$ python3 -q
>>> import numpy as np
>>> from numpy import linalg as LA
>>> np.set_printoptions(precision=2, suppress=True, linewidth=160, sign=" ")
>>> F = np.load("sample9.npy")
>>> F
array([[ 0.6,  0.2,  6. , -0.4, -0.5,  1.3,  0.4],
       [ 1.6,  1.8,  0. ,  0.2,  0.2,  0.5,  0.1],
       [-0.4, -1.3, -9. , -0.5, -0.7,  1.7,  0.6],
       [-0.7,  0. , -2. ,  1. , -1.2,  1.2,  0.4],
       [ 0.7,  0.7, 12. ,  1.2,  0.9, -0.5,  1.9],
       [ 0.8, -1. , -7. , -1.7,  0.9, -1.2, -0.4]])
>>> def softmax(z):
...     e = np.exp(z - z.max(axis=-1, keepdims=True))
...     return e / e.sum(axis=-1, keepdims=True)
... 
>>> np.round(softmax(10 * F[0]), 2) + 0
array([ 0.,  0.,  1.,  0.,  0.,  0.,  0.])
>>> softmax(F).sum(axis=1)
array([ 1.,  1.,  1.,  1.,  1.,  1.])
>>> np.round(softmax(F[0] + 3), 2) + 0
array([ 0.  ,  0.  ,  0.98,  0.  ,  0.  ,  0.01,  0.  ])
>>> np.round(softmax(F[0]), 2) + 0
array([ 0.  ,  0.  ,  0.98,  0.  ,  0.  ,  0.01,  0.  ])
>>> S = F @ F.T / np.sqrt(7)
>>> softmax(S)[0] @ F
array([ 0.7,  0.7, 12. ,  1.2,  0.9, -0.5,  1.9])
>>> np.round(softmax(S), 2) + 0
array([[ 0.  ,  0.  ,  0.  ,  0.  ,  1.  ,  0.  ],
       [ 0.12,  0.6 ,  0.02,  0.05,  0.17,  0.04],
       [ 0.  ,  0.  ,  1.  ,  0.  ,  0.  ,  0.  ],
       [ 0.  ,  0.  ,  0.98,  0.01,  0.  ,  0.01],
       [ 0.  ,  0.  ,  0.  ,  0.  ,  1.  ,  0.  ],
       [ 0.  ,  0.  ,  0.91,  0.  ,  0.  ,  0.09]])
>>> np.round(LA.norm(F[3] - F[1]), 2)
np.float64(3.96)
>>> round(float(LA.norm(F, 1)), 2), round(LA.norm(F, np.inf), 2)
(36.0, np.float64(17.9))
>>> round(LA.norm(F, 2), 2)
np.float64(17.92)
>>> LA.norm(F, axis=0)
array([  2.17,   2.54,  17.72,   2.4 ,   1.96,   2.82,   2.11])
>>> vec = np.array([2, 2, 5, 5, 2, -1, 7])
>>> print(F @ np.eye(7)[1])
[ 0.2  1.8 -1.3  0.   0.7 -1. ]
>>> np.einsum("ij,j->i", F, vec)
array([ 30.1,   8.4, -49.8,  -7.2,  84.4, -43.7])
>>> (F @ vec).argmax()
np.int64(4)
>>> F @ (2 * vec)
array([ 60.2,  16.8, -99.6, -14.4, 168.8, -87.4])
>>> np.sign((F @ vec).round(6))
array([ 1.,  1., -1., -1.,  1., -1.])
>>> F @ vec
array([ 30.1,   8.4, -49.8,  -7.2,  84.4, -43.7])
>>> feats = np.diag(5 * np.array([-1, -1, 1, 2, -1, -2, -3, -2, -1])) + np.array([[-1, 2, 0, 0, -2, -2, 0, 1, -1],
...     [0, 0, -3, 3, 1, 3, 0, -1, -3],
...     [-1, 2, 1, 1, 0, -3, 0, 3, 1],
...     [3, 0, -3, 2, -1, -2, -2, 2, -3],
...     [-3, 1, -3, -1, 0, 2, 0, -1, 1],
...     [-3, 1, -1, -1, -3, -1, -1, -3, 2],
...     [3, 0, 1, 1, -3, 0, 2, 3, 2],
...     [-3, 3, -3, -3, 2, 3, 1, 2, 0],
...     [-3, 0, 1, 0, -3, 2, -1, -2, 3]])
>>> print(feats)
[[ -6   2   0   0  -2  -2   0   1  -1]
 [  0  -5  -3   3   1   3   0  -1  -3]
 [ -1   2   6   1   0  -3   0   3   1]
 [  3   0  -3  12  -1  -2  -2   2  -3]
 [ -3   1  -3  -1  -5   2   0  -1   1]
 [ -3   1  -1  -1  -3 -11  -1  -3   2]
 [  3   0   1   1  -3   0 -13   3   2]
 [ -3   3  -3  -3   2   3   1  -8   0]
 [ -3   0   1   0  -3   2  -1  -2  -2]]
>>> vec = np.array([1, -3, -1, 2, -2, -3, 1, -2, 1])
>>> rhs = feats @ vec
>>> beta, lr = np.zeros(9), 1 / LA.norm(feats, 2) ** 2
>>> for i in range(25):
...     beta -= lr * feats.T @ (feats @ beta - rhs)
...     if i % 5 == 0: print(i, round(LA.norm(feats @ beta - rhs), 2))
... 
0 29.32
5 10.62
10 7.13
15 5.52
20 4.58
>>> round(LA.cond(feats), 2)
np.float64(14.51)
>>> beta
array([ 0.95, -2.33, -1.69,  1.43, -1.49, -3.24,  0.75, -1.29, -0.06])
>>> f = np.array([7, 6])
>>> np.polyval(f, feats[0])
array([-36,  20,   6,   6,  -8,  -8,   6,  13,  -1])
>>> np.array([np.convolve(row, f, "same") for row in feats])
array([[-42, -22,  12,   0, -14, -26, -12,   7,  -1],
       [  0, -35, -51,   3,  25,  27,  18,  -7, -27],
       [ -7,   8,  54,  43,   6, -21, -18,  21,  25],
       [ 21,  18, -21,  66,  65, -20, -26,   2,  -9],
       [-21, -11, -15, -25, -41, -16,  12,  -7,   1],
       [-21, -11,  -1, -13, -27, -95, -73, -27,  -4],
       [ 21,  18,   7,  13, -15, -18, -91, -57,  32],
       [-21,   3,  -3, -39,  -4,  33,  25, -50, -48],
       [-21, -18,   7,   6, -21,  -4,   5, -20, -26]])
>>> out = np.array([[2, -2],
...     [-3, 1],
...     [-1, 2],
...     [3, -3],
...     [1, 0],
...     [3, 0],
...     [1, 0],
...     [2, 2],
...     [3, 3]])
>>> LA.matrix_rank(np.vstack([feats, out.T]))
np.int64(9)
>>> np.einsum("ij->j", feats)
array([-13,   4,  -5,  12, -14,  -8, -16,  -6,  -3])
>>> np.vstack([feats, out.T]).shape
(11, 9)
>>> LA.matrix_rank(feats @ out)
np.int64(2)
>>> np.einsum("ij,ij->i", feats, feats)
array([  50,   63,   61,  184,   51,  156,  202,  114,   32])
>>> rng = np.random.default_rng(90090)
>>> lab = rng.permutation(9)
>>> print(lab)
[ 6  4  0  8  2  5  7  1  3]
>>> out = feats[lab][:, lab]
>>> np.diag(out)
array([-13,  -5,  -6,  -2,   6, -11,  -8,  -5,  12])
>>> np.trace(out)
np.int64(-32)
>>> print(np.sort(np.abs(LA.eigvals(out))))
[  3.01   3.01   5.49   6.38   6.38   7.17  11.07  13.08  13.08]
>>> out
array([[-13,  -3,   3,   2,   1,   0,   3,   0,   1],
       [  0,  -5,  -3,   1,  -3,   2,  -1,   1,  -1],
       [  0,  -2,  -6,  -1,   0,  -2,   1,   2,   0],
       [ -1,  -3,  -3,  -2,   1,   2,  -2,   0,   0],
       [  0,   0,  -1,   1,   6,  -3,   3,   2,   1],
       [ -1,  -3,  -3,   2,  -1, -11,  -3,   1,  -1],
       [  1,   2,  -3,   0,  -3,   3,  -8,   3,  -3],
       [  0,   1,   0,  -3,  -3,   3,  -1,  -5,   3],
       [ -2,  -1,   3,  -3,  -3,  -2,   2,   0,  12]])
>>> out = feats / LA.norm(feats, axis=1, keepdims=True)
>>> gram = out @ out.T
>>> gram[5]
array([ 0.49, -0.44,  0.25, -0.02,  0.13,  1.  ,  0.03,  0.01, -0.03])
>>> print(round(np.degrees(np.arccos(np.clip(gram[5, 8], -1, 1))), 2))
91.62
>>> LA.norm(out, axis=1)
array([ 1.,  1.,  1.,  1.,  1.,  1.,  1.,  1.,  1.])
>>> np.argwhere(np.triu(np.abs(gram) > 0.95, 1))
array([], shape=(0, 2), dtype=int64)
>>> arr = np.array([[0, 1, 0, 1], [-1, 0, 0, -2], [0, 0, 0, 0], [-1, 2, 0, 0]])
>>> arr
array([[ 0,  1,  0,  1],
       [-1,  0,  0, -2],
       [ 0,  0,  0,  0],
       [-1,  2,  0,  0]])
>>> LA.matrix_rank(arr, rtol=0.1)
np.int64(2)
>>> np.argsort(-LA.norm(arr, axis=0).round(6), kind="stable")[:3]
array([ 1,  3,  0])
>>> LA.cond(arr) > 100
np.True_
>>> np.round(arr @ LA.pinv(arr) @ arr, 2) + 0
array([[ 0.,  1.,  0.,  1.],
       [-1.,  0.,  0., -2.],
       [ 0.,  0.,  0.,  0.],
       [-1.,  2.,  0.,  0.]])
>>> np.allclose(arr[:-1].T @ LA.lstsq(arr[:-1].T, arr[-1])[0], arr[-1])
True
>>> gram = arr.T @ arr
>>> np.round(LA.eigvalsh(gram)[::-1], 2) + 0
array([ 6.,  6.,  0.,  0.])
>>> np.round(LA.svd(arr, compute_uv=False) ** 2, 2) + 0
array([ 6.,  6.,  0.,  0.])
>>> (arr @ arr.T).shape
(4, 4)
>>> LA.matrix_rank(gram)
np.int64(2)
>>> np.allclose(gram, gram.T)
True
>>> print(gram)
[[ 2 -2  0  2]
 [-2  5  0  1]
 [ 0  0  0  0]
 [ 2  1  0  5]]
>>> np.trace(gram), (arr ** 2).sum()
(np.int64(12), np.int64(12))
>>> print(LA.matrix_rank(gram, rtol=0.1))
2
>>> print(np.argsort(-LA.norm(gram, axis=0).round(6), kind="stable")[:3])
[ 1  3  0]
>>> M = np.triu(rng.random((4, 4)) < 0.6, 1).astype(int)
>>> M = M + M.T
>>> M
array([[ 0,  0,  1,  0],
       [ 0,  0,  1,  0],
       [ 1,  1,  0,  1],
       [ 0,  0,  1,  0]])
>>> LA.lstsq(M[:-1].T, M[-1])[2]
np.int32(2)
>>> np.abs(np.diag(LA.qr(M)[1])) > 1e-9
array([ True, False,  True, False])
>>> round(float(np.trace(LA.pinv(M) @ M)), 2)
2.0
>>> M @ LA.pinv(M) @ M
array([[ 0.,  0.,  1.,  0.],
       [ 0.,  0.,  1.,  0.],
       [ 1.,  1.,  0.,  1.],
       [ 0.,  0.,  1.,  0.]])
>>> try:
...     LA.inv(M)
... except LA.LinAlgError as e:
...     print(repr(e))
... 
LinAlgError('Singular matrix')
>>> np.unique(M.round(6), axis=0).shape
(2, 4)
>>> rank = LA.matrix_rank(M)
>>> print(rank)
2
>>> ns = LA.svd(M)[2][rank:].T
>>> [int(LA.matrix_rank(M[:, :j + 1])) for j in range(4)]
[1, 1, 2, 2]
>>> left, sigma, vt = LA.svd(M)
>>> V = vt[:(sigma > 1e-8).sum()]
>>> vec = M[0] + 4 * M[1] + rng.integers(2) * np.eye(4)[0]
>>> vec
array([ 1.,  0.,  5.,  0.])
>>> np.round(LA.norm(vec - V.T @ V @ vec), 2)
np.float64(0.82)
>>> V.T @ V
array([[ 0.33,  0.33,  0.  ,  0.33],
       [ 0.33,  0.33,  0.  ,  0.33],
       [ 0.  ,  0.  ,  1.  ,  0.  ],
       [ 0.33,  0.33,  0.  ,  0.33]])
>>> np.diag(V.T @ V)
array([ 0.33,  0.33,  1.  ,  0.33])
>>> print(M @ M)
[[ 1  1  0  1]
 [ 1  1  0  1]
 [ 0  0  3  0]
 [ 1  1  0  1]]
>>> L = np.diag(M.sum(axis=1)) - M
>>> LA.matrix_rank(L)
np.int64(3)
>>> L
array([[ 1,  0, -1,  0],
       [ 0,  1, -1,  0],
       [-1, -1,  3, -1],
       [ 0,  0, -1,  1]])
>>> np.round(LA.eigvalsh(L), 2) + 0
array([ 0.,  1.,  1.,  4.])
>>> data = np.loadtxt("m.csv", delimiter=",")
>>> print(data)
[[ 3.  3.  3.  1.  2.  2.]
 [ 2.  3.  3.  3.  1.  2.]
 [ 2.  2.  3.  3.  3.  1.]
 [ 1.  2.  2.  3.  3.  3.]
 [ 3.  1.  2.  2.  3.  3.]
 [ 3.  3.  1.  2.  2.  3.]]
>>> w1 = np.array([[8, 9, 6, 8, 6],
...     [3, 5, 2, 8, 9],
...     [7, 9, 6, 2, 9],
...     [2, 7, 5, 9, 2],
...     [4, 0, 0, 3, 4],
...     [1, 9, 1, 2, 6]])
>>> beta = np.array([1, 2, 3, -3, -3])
>>> H = np.maximum(data @ w1 + beta, 0)
>>> (H > 0).mean(axis=0)
array([ 1.,  1.,  1.,  1.,  1.])
>>> H
array([[  67.,   96.,   52.,   70.,   91.],
       [  59.,  101.,   56.,   77.,   85.],
       [  63.,   87.,   53.,   73.,   78.],
       [  50.,   87.,   43.,   67.,   75.],
       [  61.,   93.,   48.,   66.,   76.],
       [  56.,   94.,   46.,   77.,   81.]])
>>> print((H > 0).astype(int))
[[ 1  1  1  1  1]
 [ 1  1  1  1  1]
 [ 1  1  1  1  1]
 [ 1  1  1  1  1]
 [ 1  1  1  1  1]
 [ 1  1  1  1  1]]
>>> Z = np.array([[-2, -2, -1], [1, -2, 1], [3, -1, -1], [-2, -3, -3], [2, 3, 3]])
>>> (H @ Z).round(6).argmax(axis=1)
array([ 0,  0,  0,  0,  0,  0])
>>> out = np.array([[-2, 1, 0],
...     [3, 2, -2],
...     [0, -1, -3],
...     [-3, -1, -2],
...     [-3, 3, 0],
...     [0, 0, -2]])
>>> LA.matrix_rank(data @ out)
np.int64(3)
>>> print(LA.matrix_rank(np.vstack([data, out.T])))
6
>>> data @ out
array([[ -6.,  11., -21.],
       [ -7.,   5., -25.],
       [-16.,   9., -21.],
       [-14.,   9., -22.],
       [-18.,  10., -18.],
       [ -9.,  12., -19.]])
>>> print(data.reshape(2, -1))
[[ 3.  3.  3.  1.  2.  2.  2.  3.  3.  3.  1.  2.  2.  2.  3.  3.  3.  1.]
 [ 1.  2.  2.  3.  3.  3.  3.  1.  2.  2.  3.  3.  3.  3.  1.  2.  2.  3.]]
>>> print(data.reshape(-1, 2))
[[ 3.  3.]
 [ 3.  1.]
 [ 2.  2.]
 [ 2.  3.]
 [ 3.  3.]
 [ 1.  2.]
 [ 2.  2.]
 [ 3.  3.]
 [ 3.  1.]
 [ 1.  2.]
 [ 2.  3.]
 [ 3.  3.]
 [ 3.  1.]
 [ 2.  2.]
 [ 3.  3.]
 [ 3.  3.]
 [ 1.  2.]
 [ 2.  3.]]
>>> T = data.reshape(6, 2, -1)
>>> print(np.swapaxes(T, 1, 2)[5])
[[ 3.  2.]
 [ 3.  2.]
 [ 1.  3.]]
>>> print(T.shape)
(6, 2, 3)
>>> th = np.radians(120)
>>> Rm = np.eye(6)
>>> Rm[1, 1] = Rm[5, 5] = np.cos(th)
>>> Rm[1, 5], Rm[5, 1] = -np.sin(th), np.sin(th)
>>> Rm
array([[ 1.  ,  0.  ,  0.  ,  0.  ,  0.  ,  0.  ],
       [ 0.  , -0.5 ,  0.  ,  0.  ,  0.  , -0.87],
       [ 0.  ,  0.  ,  1.  ,  0.  ,  0.  ,  0.  ],
       [ 0.  ,  0.  ,  0.  ,  1.  ,  0.  ,  0.  ],
       [ 0.  ,  0.  ,  0.  ,  0.  ,  1.  ,  0.  ],
       [ 0.  ,  0.87,  0.  ,  0.  ,  0.  , -0.5 ]])
>>> out = data @ Rm.T
>>> print(np.abs(out - data).max(axis=0))
[ 0.    7.1   0.    0.    0.    3.63]
>>> np.round(LA.det(Rm), 2), np.trace(Rm)
(np.float64(1.0), np.float64(3.0))
>>> vec = np.array([4, 3, 1, 3, 1, 2])
>>> [p for p in range(1, 25) if np.allclose(LA.matrix_power(Rm, p), np.eye(6))]
[3, 6, 9, 12, 15, 18, 21, 24]
>>> 6 - LA.matrix_rank(Rm - np.eye(6), tol=1e-8)
np.int64(4)
>>> np.sort(np.abs(np.degrees(np.angle(LA.eigvals(Rm)))))
array([   0.,    0.,    0.,    0.,  120.,  120.])
>>> LA.inv(Rm)
array([[ 1.  ,  0.  ,  0.  ,  0.  ,  0.  ,  0.  ],
       [ 0.  , -0.5 ,  0.  ,  0.  ,  0.  ,  0.87],
       [ 0.  ,  0.  ,  1.  ,  0.  ,  0.  ,  0.  ],
       [ 0.  ,  0.  ,  0.  ,  1.  ,  0.  ,  0.  ],
       [ 0.  ,  0.  ,  0.  ,  0.  ,  1.  ,  0.  ],
       [-0.  , -0.87, -0.  , -0.  , -0.  , -0.5 ]])
>>> Rm.T @ (Rm @ vec)
array([ 4.,  3.,  1.,  3.,  1.,  2.])
>>> round(LA.norm(vec), 2), round(LA.norm(Rm @ vec), 2)
(np.float64(6.32), np.float64(6.32))
